In [1]: import numpy as np

In [2]: np.set_printoptions(precision=3, suppress=True, linewidth=160, floatmode="fixed")

In [3]: def rnd(a):
   ...:     return np.round(a, 3) + 0
   ...: 

In [4]: X = np.array([[0.1, -2.1, 0.8, -0.7, -0.9, 2.0, -1.0, -0.3],
   ...:     [-0.3, 0.4, 0.2, 0.7, 0.1, -0.3, 0.5, 0.8],
   ...:     [1.2, 1.3, 0.8, -1.1, -0.3, 0.4, 0.6, 0.6],
   ...:     [0.8, -0.1, -0.3, -0.2, -0.1, 0.3, -1.1, -1.1],
   ...:     [-1.7, 2.7, 2.1, 0.2, 0.4, 0.2, -1.8, -0.4]])

In [5]: X[:, 2] *= 3

In [6]: rnd(X)
Out[6]: 
array([[ 0.100, -2.100,  2.400, -0.700, -0.900,  2.000, -1.000, -0.300],
       [-0.300,  0.400,  0.600,  0.700,  0.100, -0.300,  0.500,  0.800],
       [ 1.200,  1.300,  2.400, -1.100, -0.300,  0.400,  0.600,  0.600],
       [ 0.800, -0.100, -0.900, -0.200, -0.100,  0.300, -1.100, -1.100],
       [-1.700,  2.700,  6.300,  0.200,  0.400,  0.200, -1.800, -0.400]])

In [7]: W = np.array([[2, 1, 2, 2],
   ...:     [-2, 1, 1, -2],
   ...:     [2, -2, 0, -1],
   ...:     [-1, 0, -1, -2],
   ...:     [-2, -1, 2, 0],
   ...:     [-1, 1, -2, 2],
   ...:     [-2, -2, 1, -2],
   ...:     [0, 1, -2, 2]])

In [8]: beta = np.array([2, 0, 1, 3])

In [9]: hid = np.maximum(X @ W + beta, 0)

In [10]: (hid > 0).astype(int)
Out[10]: 
array([[1, 0, 0, 1],
       [1, 0, 0, 0],
       [1, 0, 1, 1],
       [1, 1, 1, 1],
       [1, 0, 0, 0]])

In [11]: print((hid > 0).mean(axis=0))
[1.000 0.200 0.400 0.600]

In [12]: cent = np.array([[2, -3], [-2, 2], [1, 2], [3, 2]])

In [13]: (hid @ cent).round(6).argmax(axis=1)
Out[13]: array([0, 0, 0, 0, 0])

In [14]: theta = np.radians(120)

In [15]: R = np.eye(8)

In [16]: R[2, 2] = R[3, 3] = np.cos(theta)

In [17]: R[2, 3], R[3, 2] = -np.sin(theta), np.sin(theta)

In [18]: rnd(R)
Out[18]: 
array([[ 1.000,  0.000,  0.000,  0.000,  0.000,  0.000,  0.000,  0.000],
       [ 0.000,  1.000,  0.000,  0.000,  0.000,  0.000,  0.000,  0.000],
       [ 0.000,  0.000, -0.500, -0.866,  0.000,  0.000,  0.000,  0.000],
       [ 0.000,  0.000,  0.866, -0.500,  0.000,  0.000,  0.000,  0.000],
       [ 0.000,  0.000,  0.000,  0.000,  1.000,  0.000,  0.000,  0.000],
       [ 0.000,  0.000,  0.000,  0.000,  0.000,  1.000,  0.000,  0.000],
       [ 0.000,  0.000,  0.000,  0.000,  0.000,  0.000,  1.000,  0.000],
       [ 0.000,  0.000,  0.000,  0.000,  0.000,  0.000,  0.000,  1.000]])

In [19]: A2 = X @ R.T

In [20]: rnd(np.linalg.svd(X, compute_uv=False)), rnd(np.linalg.svd(A2, compute_uv=False))
Out[20]: 
(array([7.884, 3.792, 2.556, 1.978, 0.523]),
 array([7.884, 3.792, 2.556, 1.978, 0.523]))

In [21]: print(rnd(np.abs(A2 - X).max(axis=0)))
[0.000 0.000 9.623 5.156 0.000 0.000 0.000 0.000]

In [22]: print(rnd(A2))
[[ 0.100 -2.100 -0.594  2.428 -0.900  2.000 -1.000 -0.300]
 [-0.300  0.400 -0.906  0.170  0.100 -0.300  0.500  0.800]
 [ 1.200  1.300 -0.247  2.628 -0.300  0.400  0.600  0.600]
 [ 0.800 -0.100  0.623 -0.679 -0.100  0.300 -1.100 -1.100]
 [-1.700  2.700 -3.323  5.356  0.400  0.200 -1.800 -0.400]]

In [23]: r0 = np.array([2, -2, -1])

In [24]: rnd(np.cross(X[3, :3], X[2, :3]))
Out[24]: array([ 0.930, -3.000,  1.160])

In [25]: cov = X.T @ X

In [26]: rnd(np.trace(cov)), rnd((X ** 2).sum())
Out[26]: (np.float64(87.26), np.float64(87.26))

In [27]: np.allclose(cov, cov.T)
Out[27]: True

In [28]: np.linalg.matrix_rank(cov)
Out[28]: np.int64(5)

In [29]: print(rnd(np.linalg.eigvalsh(cov)[::-1]))
[62.162 14.379  6.533  3.912  0.274  0.000  0.000  0.000]

In [30]: arr = np.array([[-0.4, -1.8, -4.0, -1.5, 0.1],
    ...:     [-0.5, -0.8, 8.5, -0.8, -0.6],
    ...:     [1.5, -0.3, -5.5, 0.3, 0.0],
    ...:     [-0.3, 1.6, 7.5, 1.2, -1.7]])

In [31]: r0 = np.array([-3, -1])

In [32]: print(rnd(np.array([np.convolve(row, r0, "same") for row in arr])))
[[  1.200   5.800  13.800   8.500   1.200]
 [  1.500   2.900 -24.700  -6.100   2.600]
 [ -4.500  -0.600  16.800   4.600  -0.300]
 [  0.900  -4.500 -24.100 -11.100   3.900]]

In [33]: rnd(np.convolve(arr[0], r0))
Out[33]: array([ 1.200,  5.800, 13.800,  8.500,  1.200, -0.100])

In [34]: rnd(np.polyval(r0, arr[0]))
Out[34]: array([ 0.200,  4.400, 11.000,  3.500, -1.300])

In [35]: rnd(np.cross(arr[0, :3], arr[2, :3]))
Out[35]: array([ 8.700, -8.200,  2.820])

In [36]: rnd(np.correlate(arr[0], arr[2], "full"))
Out[36]: array([ 0.000, -0.120,  1.660,  8.820, 21.490,  6.780, -6.100, -2.280,  0.150])

In [37]: r0, v = arr[0], arr[2]

In [38]: rnd(r0 @ v)
Out[38]: np.float64(21.49)

In [39]: rnd(r0 @ r0)
Out[39]: np.float64(21.66)

In [40]: p = (r0 @ v) / (r0 @ r0) * r0

In [41]: print(rnd(v - p))
[ 1.897  1.486 -1.531  1.788 -0.099]

In [42]: rnd(p)
Out[42]: array([-0.397, -1.786, -3.969, -1.488,  0.099])

In [43]: rnd(np.linalg.norm(r0 + v) ** 2 + np.linalg.norm(r0 - v) ** 2)
Out[43]: np.float64(108.68)

In [44]: rnd(np.outer(r0, v))
Out[44]: 
array([[-0.600,  0.120,  2.200, -0.120,  0.000],
       [-2.700,  0.540,  9.900, -0.540,  0.000],
       [-6.000,  1.200, 22.000, -1.200,  0.000],
       [-2.250,  0.450,  8.250, -0.450,  0.000],
       [ 0.150, -0.030, -0.550,  0.030,  0.000]])

In [45]: x0 = np.array([2, 1, 3, 3, 2])

In [46]: a = np.maximum(arr @ x0, 0)

In [47]: rnd(np.maximum(arr @ x0, 0) - np.maximum(-arr @ x0, 0))
Out[47]: array([-18.900,  20.100, -12.900,  23.700])

In [48]: np.flatnonzero(a > 1e-9)
Out[48]: array([1, 3])

In [49]: mat = np.load("block1.npy")

In [50]: mat
Out[50]: 
array([[0.050, 3.000, 1.000, 2.000],
       [1.000, 0.050, 2.000, 1.000],
       [1.000, 3.000, 0.050, 1.000],
       [0.000, 3.000, 1.000, 2.050]])

In [51]: print(round(np.log10(np.linalg.cond(mat))))
3

In [52]: np.linalg.matrix_rank(mat, rtol=0.1)
Out[52]: np.int64(3)

In [53]: rnd(np.linalg.norm(mat, 2) / np.linalg.norm(mat))
Out[53]: np.float64(0.925)

In [54]: np.linalg.cond(mat) > 100
Out[54]: np.True_

In [55]: print([round(float(x), 3) for x in np.linalg.svd(mat, compute_uv=False)[:3]])
[6.221, 2.267, 1.17]

In [56]: ev, vecs = np.linalg.eig(mat)

In [57]: rnd(np.sort(np.linalg.eigvals(np.linalg.inv(mat))))
Out[57]: array([-2.398, -0.399,  0.197, 20.000])

In [58]: rnd(mat @ vecs[:, 0] - ev[0] * vecs[:, 0])
Out[58]: array([0.000, 0.000, 0.000, 0.000])

In [59]: rnd(np.prod(ev))
Out[59]: np.float64(0.265)

In [60]: r0 = np.array([2, 1, -2, 2])

In [61]: A2 = mat + np.outer(r0, np.eye(4)[0])

In [62]: A2
Out[62]: 
array([[ 2.050,  3.000,  1.000,  2.000],
       [ 2.000,  0.050,  2.000,  1.000],
       [-1.000,  3.000,  0.050,  1.000],
       [ 2.000,  3.000,  1.000,  2.050]])

In [63]: np.linalg.matrix_rank(np.linalg.inv(A2) - np.linalg.inv(mat), tol=1e-8)
Out[63]: np.int64(1)

In [64]: W0 = np.load("layer12.npy")

In [65]: W0
Out[65]: 
array([[ 23,   7,   3,  -7,   4, -22,  -9],
       [  7,  18,  -5,  19,  10, -12, -14],
       [  3,  -5,  26, -15, -21, -10,   2],
       [ -7,  19, -15,  35,  13,  -2, -17],
       [  4,  10, -21,  13,  22,   3,  -4],
       [-22, -12, -10,  -2,   3,  32,  20],
       [ -9, -14,   2, -17,  -4,  20,  21]])

In [66]: # null space of dimension 2

In [67]: rng = np.random.default_rng(302251)

In [68]: z = rng.permutation(7)

In [69]: z
Out[69]: array([3, 1, 0, 5, 2, 4, 6])

In [70]: A2 = W0[z][:, z]

In [71]: A2
Out[71]: 
array([[ 35,  19,  -7,  -2, -15,  13, -17],
       [ 19,  18,   7, -12,  -5,  10, -14],
       [ -7,   7,  23, -22,   3,   4,  -9],
       [ -2, -12, -22,  32, -10,   3,  20],
       [-15,  -5,   3, -10,  26, -21,   2],
       [ 13,  10,   4,   3, -21,  22,  -4],
       [-17, -14,  -9,  20,   2,  -4,  21]])

In [72]: print(np.allclose(W0[:-1].T @ np.linalg.lstsq(W0[:-1].T, W0[-1])[0], W0[-1]))
True

In [73]: rnd(np.trace(np.linalg.pinv(W0) @ W0))
Out[73]: np.float64(5.0)

In [74]: def softmax(z):
    ...:     e = np.exp(z - z.max(axis=-1, keepdims=True))
    ...:     return e / e.sum(axis=-1, keepdims=True)
    ...: 

In [75]: rnd(softmax(arr[2]))
Out[75]: array([0.592, 0.098, 0.001, 0.178, 0.132])

In [76]: rnd(softmax(arr[2] + 3))
Out[76]: array([0.592, 0.098, 0.001, 0.178, 0.132])

In [77]: rnd(softmax(arr).sum(axis=1))
Out[77]: array([1.000, 1.000, 1.000, 1.000])

In [78]: rnd(softmax(10 * arr[2]))
Out[78]: array([1.000, 0.000, 0.000, 0.000, 0.000])

In [79]: S = arr @ arr.T / np.sqrt(5)

In [80]: rnd(softmax(S)[2] @ arr)
Out[80]: array([ 1.487, -0.310, -5.490,  0.288,  0.001])

In [81]: r = np.linalg.matrix_rank(W0)

In [82]: r
Out[82]: np.int64(5)

In [83]: N = np.linalg.svd(W0)[2][r:].T

In [84]: N.shape
Out[84]: (7, 2)

In [85]: [int(np.linalg.matrix_rank(W0[:, :j + 1])) for j in range(7)]
Out[85]: [1, 2, 3, 4, 5, 5, 5]

In [86]: rnd(W0 @ N)
Out[86]: 
array([[0.000, 0.000],
       [0.000, 0.000],
       [0.000, 0.000],
       [0.000, 0.000],
       [0.000, 0.000],
       [0.000, 0.000],
       [0.000, 0.000]])

In [87]: print(np.allclose(W0 @ N, 0))
True

In [88]: J = (rng.random((3, 3)) < 0.3) + np.eye(3)

In [89]: J /= J.sum(axis=1, keepdims=True)

In [90]: J
Out[90]: 
array([[0.500, 0.500, 0.000],
       [0.000, 1.000, 0.000],
       [0.000, 0.000, 1.000]])

In [91]: # triangular: eigenvalues sit on the diagonal

In [92]: (np.linalg.matrix_power((J != 0) + (J.T != 0) + np.eye(3), 3) > 0).astype(int)
Out[92]: 
array([[1, 1, 0],
       [1, 1, 0],
       [0, 0, 1]])

In [93]: np.flatnonzero(np.linalg.matrix_power((J != 0) + (J.T != 0) + np.eye(3), 3)[1])
Out[93]: array([0, 1])

In [94]: (J - J.T) / 2
Out[94]: 
array([[ 0.000,  0.250,  0.000],
       [-0.250,  0.000,  0.000],
       [ 0.000,  0.000,  0.000]])

In [95]: rnd(np.linalg.matrix_power(J, 2))
Out[95]: 
array([[0.250, 0.750, 0.000],
       [0.000, 1.000, 0.000],
       [0.000, 0.000, 1.000]])

In [96]: z = rng.permutation(3)

In [97]: print(z)
[0 1 2]

In [98]: A2 = J[z][:, z]

In [99]: A2
Out[99]: 
array([[0.500, 0.500, 0.000],
       [0.000, 1.000, 0.000],
       [0.000, 0.000, 1.000]])

In [100]: rnd(np.sort(np.abs(np.linalg.eigvals(A2))))
Out[100]: array([0.500, 1.000, 1.000])

In [101]: [int(np.linalg.matrix_rank(np.linalg.matrix_power(J, p))) for p in range(1, 4)]
Out[101]: [3, 3, 3]

In [102]: ev, vecs = np.linalg.eig(J)

In [103]: rnd(np.sort(np.linalg.eigvals(np.linalg.inv(J))))
Out[103]: array([1.000, 1.000, 2.000])

In [104]: np.prod(ev)
Out[104]: np.float64(0.5)

In [105]: J @ vecs[:, 0] - ev[0] * vecs[:, 0]
Out[105]: array([0.000, 0.000, 0.000])

In [106]: K = np.load("out13.npy")

In [107]: print(rnd(K))
[[-0.839  0.145 -0.359  0.265 -0.277]
 [ 0.099 -0.769 -0.601 -0.172 -0.088]
 [ 0.444  0.231 -0.159  0.198 -0.828]
 [ 0.049  0.529 -0.487 -0.686  0.103]
 [ 0.296  0.234 -0.497  0.625  0.469]]

In [108]: # columns are unit length and at right angles

In [109]: Uu, s, VT = np.linalg.svd(K, full_matrices=False)

In [110]: rnd(Uu.T @ Uu)
Out[110]: 
array([[1.000, 0.000, 0.000, 0.000, 0.000],
       [0.000, 1.000, 0.000, 0.000, 0.000],
       [0.000, 0.000, 1.000, 0.000, 0.000],
       [0.000, 0.000, 0.000, 1.000, 0.000],
       [0.000, 0.000, 0.000, 0.000, 1.000]])

In [111]: print(rnd(VT @ VT.T))
[[1.000 0.000 0.000 0.000 0.000]
 [0.000 1.000 0.000 0.000 0.000]
 [0.000 0.000 1.000 0.000 0.000]
 [0.000 0.000 0.000 1.000 0.000]
 [0.000 0.000 0.000 0.000 1.000]]

In [112]: rnd(np.sqrt((s ** 2).sum())), rnd(np.linalg.norm(K))
Out[112]: (np.float64(2.236), np.float64(2.236))

In [113]: print((s > 1e-8).sum())
5

In [114]: rnd(Uu.T @ K @ VT.T)
Out[114]: 
array([[1.000, 0.000, 0.000, 0.000, 0.000],
       [0.000, 1.000, 0.000, 0.000, 0.000],
       [0.000, 0.000, 1.000, 0.000, 0.000],
       [0.000, 0.000, 0.000, 1.000, 0.000],
       [0.000, 0.000, 0.000, 0.000, 1.000]])

In [115]: print(rnd(s))
[1.000 1.000 1.000 1.000 1.000]
